% ipython --no-banner

In [1]: import numpy as np

In [2]: from numpy import linalg as LA

In [3]: np.set_printoptions(precision=2, suppress=True, linewidth=160, sign=" ")

In [4]: rd = lambda a: np.round(a, 2) + 0

In [5]: E = np.loadtxt("sample19.csv", delimiter=",")

In [6]: rd(E)
Out[6]: 
array([[ 0.86, -0.03, -0.19,  0.24,  0.3 ,  0.08, -0.24,  0.03],
       [-0.03,  0.99, -0.04,  0.05,  0.06,  0.02, -0.05,  0.01],
       [-0.19, -0.04,  0.73,  0.34,  0.42,  0.11, -0.34,  0.04],
       [ 0.24,  0.05,  0.34,  0.56, -0.54, -0.15,  0.44, -0.05],
       [ 0.3 ,  0.06,  0.42, -0.54,  0.34, -0.18,  0.54, -0.06],
       [ 0.08,  0.02,  0.11, -0.15, -0.18,  0.95,  0.15, -0.02],
       [-0.24, -0.05, -0.34,  0.44,  0.54,  0.15,  0.56,  0.05],
       [ 0.03,  0.01,  0.04, -0.05, -0.06, -0.02,  0.05,  0.99]])

In [7]: vals, evecs = LA.eigh(E)

In [8]: x0 = np.array([-7, -7, -9, 0, -4, 7, 8, -7])

In [9]: rd(np.abs(E).sum(axis=1).max()), rd(np.abs(vals).max())
Out[9]: (np.float64(2.43), np.float64(1.0))

In [10]: rd(x0 @ E @ x0 / (x0 @ x0)), rd(vals[0]), rd(vals[-1])
Out[10]: (np.float64(1.0), np.float64(-1.0), np.float64(1.0))

In [11]: rd(evecs * np.abs(vals) @ evecs.T)
Out[11]: 
array([[ 1.,  0.,  0.,  0.,  0.,  0.,  0.,  0.],
       [ 0.,  1.,  0.,  0.,  0.,  0.,  0.,  0.],
       [ 0.,  0.,  1.,  0.,  0.,  0.,  0.,  0.],
       [ 0.,  0.,  0.,  1.,  0.,  0.,  0.,  0.],
       [ 0.,  0.,  0.,  0.,  1.,  0.,  0.,  0.],
       [ 0.,  0.,  0.,  0.,  0.,  1.,  0.,  0.],
       [ 0.,  0.,  0.,  0.,  0.,  0.,  1.,  0.],
       [ 0.,  0.,  0.,  0.,  0.,  0.,  0.,  1.]])

In [12]: rd(LA.norm(E, 2))
Out[12]: np.float64(1.0)

In [13]: vals, evecs = LA.eigh(E)

In [14]: rd(LA.svd(E, compute_uv=False))
Out[14]: array([ 1.,  1.,  1.,  1.,  1.,  1.,  1.,  1.])

In [15]: rd(LA.eigvalsh(E @ E))
Out[15]: array([ 1.,  1.,  1.,  1.,  1.,  1.,  1.,  1.])

In [16]: rd(evecs @ np.diag(vals) @ evecs.T)
Out[16]: 
array([[ 0.86, -0.03, -0.19,  0.24,  0.3 ,  0.08, -0.24,  0.03],
       [-0.03,  0.99, -0.04,  0.05,  0.06,  0.02, -0.05,  0.01],
       [-0.19, -0.04,  0.73,  0.34,  0.42,  0.11, -0.34,  0.04],
       [ 0.24,  0.05,  0.34,  0.56, -0.54, -0.15,  0.44, -0.05],
       [ 0.3 ,  0.06,  0.42, -0.54,  0.34, -0.18,  0.54, -0.06],
       [ 0.08,  0.02,  0.11, -0.15, -0.18,  0.95,  0.15, -0.02],
       [-0.24, -0.05, -0.34,  0.44,  0.54,  0.15,  0.56,  0.05],
       [ 0.03,  0.01,  0.04, -0.05, -0.06, -0.02,  0.05,  0.99]])

In [17]: vals.sum(), np.trace(E)
Out[17]: (np.float64(6.0), np.float64(6.0))

In [18]: rd(evecs.T @ E @ evecs)
Out[18]: 
array([[-1.,  0.,  0.,  0.,  0.,  0.,  0.,  0.],
       [ 0.,  1.,  0.,  0.,  0.,  0.,  0.,  0.],
       [ 0.,  0.,  1.,  0.,  0.,  0.,  0.,  0.],
       [ 0.,  0.,  0.,  1.,  0.,  0.,  0.,  0.],
       [ 0.,  0.,  0.,  0.,  1.,  0.,  0.,  0.],
       [ 0.,  0.,  0.,  0.,  0.,  1.,  0.,  0.],
       [ 0.,  0.,  0.,  0.,  0.,  0.,  1.,  0.],
       [ 0.,  0.,  0.,  0.,  0.,  0.,  0.,  1.]])

In [19]: np.unique(vals.round(6) + 0, return_counts=True)[1]
Out[19]: array([ 1,  7])

In [20]: rd(vals)
Out[20]: array([-1.,  1.,  1.,  1.,  1.,  1.,  1.,  1.])

In [21]: rd(LA.eigvalsh(E + 4 * np.eye(8)))
Out[21]: array([ 3.,  5.,  5.,  5.,  5.,  5.,  5.,  5.])

In [22]: other = np.array([[1, 0, 0, 1, 0, 2],
    ...:     [2, 2, 2, 2, 2, 0],
    ...:     [1, 1, 0, 1, 0, 0],
    ...:     [2, 1, 1, 0, 1, 0],
    ...:     [1, 2, 0, 1, 0, 1],
    ...:     [2, 1, 1, 2, 1, 0]])

In [23]: W2 = np.array([[2]])

In [24]: feats = np.block([[other, np.zeros((6, 1))], [np.zeros((1, 6)), W2]])

In [25]: feats
Out[25]: 
array([[ 1.,  0.,  0.,  1.,  0.,  2.,  0.],
       [ 2.,  2.,  2.,  2.,  2.,  0.,  0.],
       [ 1.,  1.,  0.,  1.,  0.,  0.,  0.],
       [ 2.,  1.,  1.,  0.,  1.,  0.,  0.],
       [ 1.,  2.,  0.,  1.,  0.,  1.,  0.],
       [ 2.,  1.,  1.,  2.,  1.,  0.,  0.],
       [ 0.,  0.,  0.,  0.,  0.,  0.,  2.]])

In [26]: r = LA.matrix_rank(feats)

In [27]: r
Out[27]: np.int64(6)

In [28]: ns = LA.svd(feats)[2][r:].T

In [29]: rd(ns @ ns.T)
Out[29]: 
array([[ 0. ,  0. ,  0. ,  0. ,  0. ,  0. ,  0. ],
       [ 0. ,  0. ,  0. ,  0. ,  0. ,  0. ,  0. ],
       [ 0. ,  0. ,  0.5,  0. , -0.5,  0. ,  0. ],
       [ 0. ,  0. ,  0. ,  0. ,  0. ,  0. ,  0. ],
       [ 0. ,  0. , -0.5,  0. ,  0.5,  0. ,  0. ],
       [ 0. ,  0. ,  0. ,  0. ,  0. ,  0. ,  0. ],
       [ 0. ,  0. ,  0. ,  0. ,  0. ,  0. ,  0. ]])

In [30]: [int(LA.matrix_rank(feats[:i])) for i in range(1, len(feats) + 1)]
Out[30]: [1, 2, 3, 4, 5, 5, 6]

In [31]: ns.shape
Out[31]: (7, 1)

In [32]: [int(LA.matrix_rank(feats[:, :j + 1])) for j in range(7)]
Out[32]: [1, 2, 3, 4, 4, 5, 6]
